In [1]: import numpy as np

In [2]: import numpy.linalg as la

In [3]: np.set_printoptions(precision=2, suppress=True, linewidth=120, floatmode="fixed")

In [4]: def tidy(a):
   ...:     return np.round(a, 2) + 0
   ...: 

In [5]: F = np.load("block18.npy")

In [6]: F
Out[6]: 
array([[-1.00,  0.40,  0.30,  1.20, -0.70,  0.60, -0.90],
       [ 1.40, -0.20,  0.60, -0.30,  0.20,  0.50,  0.50],
       [-0.50,  0.60, -2.20,  1.30, -0.80,  0.30,  0.50],
       [ 1.70,  0.70,  0.50, -0.10,  1.90, -0.80,  0.80],
       [ 0.70, -0.70,  1.90, -0.90, -0.50, -0.90, -1.60],
       [ 0.80, -1.10,  1.60, -0.50, -0.90,  0.60,  0.20],
       [-0.20, -0.10,  0.90, -2.00, -0.60, -0.10, -0.50],
       [-3.30,  1.20, -0.30,  0.90, -3.30,  0.30,  1.20],
       [-0.20,  1.10,  1.30,  0.30,  0.80, -1.50, -1.90],
       [-0.30,  0.80, -0.20, -0.40,  2.10, -2.00, -0.60],
       [-1.90,  1.00, -0.50, -0.70,  1.20, -0.30,  0.90],
       [ 0.90,  0.70,  0.50,  1.00, -1.20, -0.10, -1.30],
       [ 0.60, -1.70, -0.70,  0.50, -0.80,  0.40,  1.10],
       [-2.00, -0.80,  0.00, -1.10,  0.10,  0.30, -0.40],
       [ 1.10, -1.60, -0.80,  0.80,  0.30,  0.50,  0.60],
       [ 0.30, -0.20,  1.30, -1.00,  0.00,  1.20, -0.30],
       [-0.50,  1.60,  1.80, -0.60, -0.20, -1.40,  1.30],
       [ 0.30,  1.50,  0.10, -0.50, -0.70, -0.30, -0.20],
       [ 1.40,  0.70, -0.10,  0.40, -1.10,  2.60, -0.10],
       [ 0.20, -1.40,  0.30,  1.70, -1.20, -0.60, -0.10],
       [ 0.40,  0.00,  0.60,  0.00,  1.10,  0.20, -1.30],
       [ 1.50, -0.40,  1.00,  1.20, -0.20,  0.70, -0.90],
       [-0.30, -1.30, -1.60, -0.30, -0.60,  0.90,  0.70],
       [-0.90,  0.80,  1.60, -0.50,  0.50,  1.00, -0.10],
       [ 1.10,  0.20,  0.60,  1.20, -0.90,  0.00, -1.60],
       [-0.10,  1.50, -0.70, -1.00,  0.00, -0.60,  1.70],
       [ 1.60,  0.10,  1.30, -0.40,  1.80, -0.90, -0.60],
       [ 1.20, -1.10, -0.50,  0.20,  2.10,  0.70, -1.00],
       [ 1.00, -1.20, -0.90,  0.70,  1.00,  0.00,  0.60],
       [-0.10,  0.50, -0.20,  0.00, -0.40,  0.00,  0.40],
       [ 0.60,  1.10,  1.10,  0.20, -1.00,  0.70,  0.10],
       [ 0.40,  0.20,  0.80,  1.60,  0.10, -0.40, -1.30]])

In [7]: Y = np.c_[F[:, :3] @ np.array([[1, 3, 3], [2, -3, -3], [-2, -5, -5]]), np.array([0, 0, 2, 2, 1, 1, 1, 0, 1, 2, 0, 2, 1, 2, 1, 1, 0, 0, 0, 1, 1, 2, 2, 1, 2, 2, 1, 1, 1, 2, 2, 1])]

In [8]: tidy(Y)
Out[8]: 
array([[ -0.80,  -5.70,  -5.70,   0.00],
       [ -0.20,   1.80,   1.80,   0.00],
       [  5.10,   7.70,   7.70,   2.00],
       [  2.10,   0.50,   0.50,   2.00],
       [ -4.50,  -5.30,  -5.30,   1.00],
       [ -4.60,  -2.30,  -2.30,   1.00],
       [ -2.20,  -4.80,  -4.80,   1.00],
       [ -0.30, -12.00, -12.00,   0.00],
       [ -0.60, -10.40, -10.40,   1.00],
       [  1.70,  -2.30,  -2.30,   2.00],
       [  1.10,  -6.20,  -6.20,   0.00],
       [  1.30,  -1.90,  -1.90,   2.00],
       [ -1.40,  10.40,  10.40,   1.00],
       [ -3.60,  -3.60,  -3.60,   2.00],
       [ -0.50,  12.10,  12.10,   1.00],
       [ -2.70,  -5.00,  -5.00,   1.00],
       [ -0.90, -15.30, -15.30,   0.00],
       [  3.10,  -4.10,  -4.10,   0.00],
       [  3.00,   2.60,   2.60,   0.00],
       [ -3.20,   3.30,   3.30,   1.00],
       [ -0.80,  -1.80,  -1.80,   1.00],
       [ -1.30,   0.70,   0.70,   2.00],
       [  0.30,  11.00,  11.00,   2.00],
       [ -2.50, -13.10, -13.10,   1.00],
       [  0.30,  -0.30,  -0.30,   2.00],
       [  4.30,  -1.30,  -1.30,   2.00],
       [ -0.80,  -2.00,  -2.00,   1.00],
       [  0.00,   9.40,   9.40,   1.00],
       [  0.40,  11.10,  11.10,   1.00],
       [  1.30,  -0.80,  -0.80,   2.00],
       [  0.60,  -7.00,  -7.00,   2.00],
       [ -0.80,  -3.40,  -3.40,   1.00]])

In [9]: la.matrix_rank(Y)
Out[9]: np.int64(3)

In [10]: la.matrix_rank(np.c_[F, Y])
Out[10]: np.int64(8)

In [11]: tidy(la.norm(Y - F @ la.lstsq(F, Y)[0], axis=0))
Out[11]: array([0.00, 0.00, 0.00, 7.26])

In [12]: tidy(la.norm(la.qr(F)[0].T @ Y, axis=0) ** 2 / ((Y ** 2).sum(axis=0) + 1e-12))
Out[12]: array([1.00, 1.00, 1.00, 0.09])

In [13]: O, R = la.qr(F)

In [14]: print(tidy(np.trace(O @ O.T)))
7.0

In [15]: np.allclose(R.T @ R, F.T @ F)
Out[15]: True

In [16]: O.shape, R.shape
Out[16]: ((32, 7), (7, 7))

In [17]: cen = F - F.mean(axis=0)

In [18]: left, sig, Vt = la.svd(cen, full_matrices=False)

In [19]: tidy(Vt[0] * np.sign(Vt[0, np.abs(Vt[0]).argmax()]))
Out[19]: array([ 0.59, -0.15,  0.30, -0.08,  0.61, -0.18, -0.36])

In [20]: tidy(np.abs(Vt[-1]))
Out[20]: array([0.28, 0.10, 0.53, 0.52, 0.36, 0.24, 0.41])

In [21]: np.searchsorted(np.cumsum(sig ** 2) / (sig ** 2).sum(), 0.9) + 1
Out[21]: np.int64(6)

In [22]: Y = F / np.sqrt((F ** 2).mean(axis=1, keepdims=True))

In [23]: print(tidy(la.norm(Y, axis=1)))
[2.65 2.65 2.65 2.65 2.65 2.65 2.65 2.65 2.65 2.65 2.65 2.65 2.65 2.65 2.65 2.65 2.65 2.65 2.65 2.65 2.65 2.65 2.65
 2.65 2.65 2.65 2.65 2.65 2.65 2.65 2.65 2.65]

In [24]: tidy(Y[19])
Out[24]: array([ 0.20, -1.42,  0.30,  1.73, -1.22, -0.61, -0.10])

In [25]: M = np.load("dump.npy")

In [26]: M
Out[26]: 
array([[0.50, 0.00, 0.50],
       [0.00, 1.00, 0.00],
       [0.00, 0.00, 1.00]])

In [27]: # triangular, det is the product of the diagonal

In [28]: tidy(la.matrix_power(M, 2))
Out[28]: 
array([[0.25, 0.00, 0.75],
       [0.00, 1.00, 0.00],
       [0.00, 0.00, 1.00]])

In [29]: tidy(np.sort(np.abs(la.eigvals(M)))[::-1])
Out[29]: array([1.00, 1.00, 0.50])

In [30]: M @ np.ones(3)
Out[30]: array([1.00, 1.00, 1.00])

In [31]: tidy(la.matrix_power(M, 100))
Out[31]: 
array([[0.00, 0.00, 1.00],
       [0.00, 1.00, 0.00],
       [0.00, 0.00, 1.00]])

In [32]: M.sum(axis=1)
Out[32]: array([1.00, 1.00, 1.00])

In [33]: p = np.eye(3)[2]

In [34]: for _ in range(7):
    ...:     p = p @ M
    ...:     print(p.round(2))
    ...: 
[0.00 0.00 1.00]
[0.00 0.00 1.00]
[0.00 0.00 1.00]
[0.00 0.00 1.00]
[0.00 0.00 1.00]
[0.00 0.00 1.00]
[0.00 0.00 1.00]

In [35]: np.abs(M).max()
Out[35]: np.float64(1.0)

In [36]: M.shape
Out[36]: (3, 3)

In [37]: tidy(M.mean(axis=0))
Out[37]: array([0.17, 0.33, 0.50])

In [38]: np.count_nonzero(M)
Out[38]: np.int64(4)

In [39]: M - M[0]
Out[39]: 
array([[ 0.00,  0.00,  0.00],
       [-0.50,  1.00, -0.50],
       [-0.50,  0.00,  0.50]])

In [40]: la.matrix_rank(M)
Out[40]: np.int64(3)

In [41]: rng = np.random.default_rng(592)

In [42]: Y = M + rng.integers(-2, 3, (3, 2)) @ rng.integers(-2, 3, (2, 3))

In [43]: Y
Out[43]: 
array([[-1.50,  2.00,  1.50],
       [ 0.00,  3.00,  2.00],
       [ 0.00,  1.00,  2.00]])

In [44]: Y - M
Out[44]: 
array([[-2.00,  2.00,  1.00],
       [ 0.00,  2.00,  2.00],
       [ 0.00,  1.00,  1.00]])

In [45]: tidy(la.svd(Y - M, compute_uv=False))
Out[45]: array([4.03, 1.67, 0.00])

In [46]: la.matrix_rank(Y - M, tol=1e-8)
Out[46]: np.int64(2)

In [47]: arr = np.vander(np.arange(4) - 2, 4, increasing=True)

In [48]: arr
Out[48]: 
array([[ 1, -2,  4, -8],
       [ 1, -1,  1, -1],
       [ 1,  0,  0,  0],
       [ 1,  1,  1,  1]])

In [49]: vec = np.array([3, 0, 2, 1])

In [50]: h = np.maximum(arr @ vec, 0)

In [51]: tidy(np.tanh(arr @ vec))
Out[51]: array([1.00, 1.00, 1.00, 1.00])

In [52]: arr.T @ h
Out[52]: array([ 16,  -4,  22, -22])

In [53]: print(np.flatnonzero(h > 1e-9))
[0 1 2 3]

In [54]: h
Out[54]: array([3, 4, 3, 6])

In [55]: np.maximum(arr @ (3 * vec), 0)
Out[55]: array([ 9, 12,  9, 18])

In [56]: Y = arr / np.sqrt((arr ** 2).mean(axis=1, keepdims=True))

In [57]: la.matrix_rank(Y) == la.matrix_rank(arr)
Out[57]: np.True_

In [58]: labels = rng.permutation(4)

In [59]: labels
Out[59]: array([1, 3, 2, 0])

In [60]: Y = arr[labels][:, labels]

In [61]: tidy(la.det(Y)), tidy(la.det(arr[labels]))
Out[61]: (np.float64(12.0), np.float64(12.0))

In [62]: np.trace(Y)
Out[62]: np.int64(1)

In [63]: K = np.load("layer4.npy")

In [64]: K
Out[64]: 
array([[ 7.14, -0.50, -1.36, -0.15],
       [-2.88,  1.48,  3.51, -3.67],
       [ 0.41, -0.47,  1.03, -5.08],
       [ 1.64,  6.13,  1.31,  0.04],
       [ 0.47, -4.19, -1.15, -0.15],
       [ 2.98,  1.43,  0.44, -6.56],
       [-0.34,  2.49, -6.64, -1.79],
       [ 1.82,  2.18,  1.88,  1.60]])

In [65]: O, vecs = la.qr(K[:, :2])[0], la.qr(K[:, 2:])[0]

In [66]: sig = la.svd(O.T @ vecs, compute_uv=False)

In [67]: tidy(sig)
Out[67]: array([0.19, 0.18])

In [68]: (sig > 0.9).sum()
Out[68]: np.int64(0)

In [69]: labels = rng.permutation(4)

In [70]: Y = K[:, labels] * rng.choice([-1, 1], 4)

In [71]: Y
Out[71]: 
array([[-0.50, -7.14,  1.36, -0.15],
       [ 1.48,  2.88, -3.51, -3.67],
       [-0.47, -0.41, -1.03, -5.08],
       [ 6.13, -1.64, -1.31,  0.04],
       [-4.19, -0.47,  1.15, -0.15],
       [ 1.43, -2.98, -0.44, -6.56],
       [ 2.49,  0.34,  6.64, -1.79],
       [ 2.18, -1.82, -1.88,  1.60]])

In [72]: left, _, Vt = la.svd(K.T @ Y)

In [73]: tidy(left @ Vt)
Out[73]: 
array([[ 0.00, -1.00,  0.00,  0.00],
       [ 1.00,  0.00,  0.00,  0.00],
       [ 0.00,  0.00, -1.00,  0.00],
       [ 0.00,  0.00,  0.00,  1.00]])
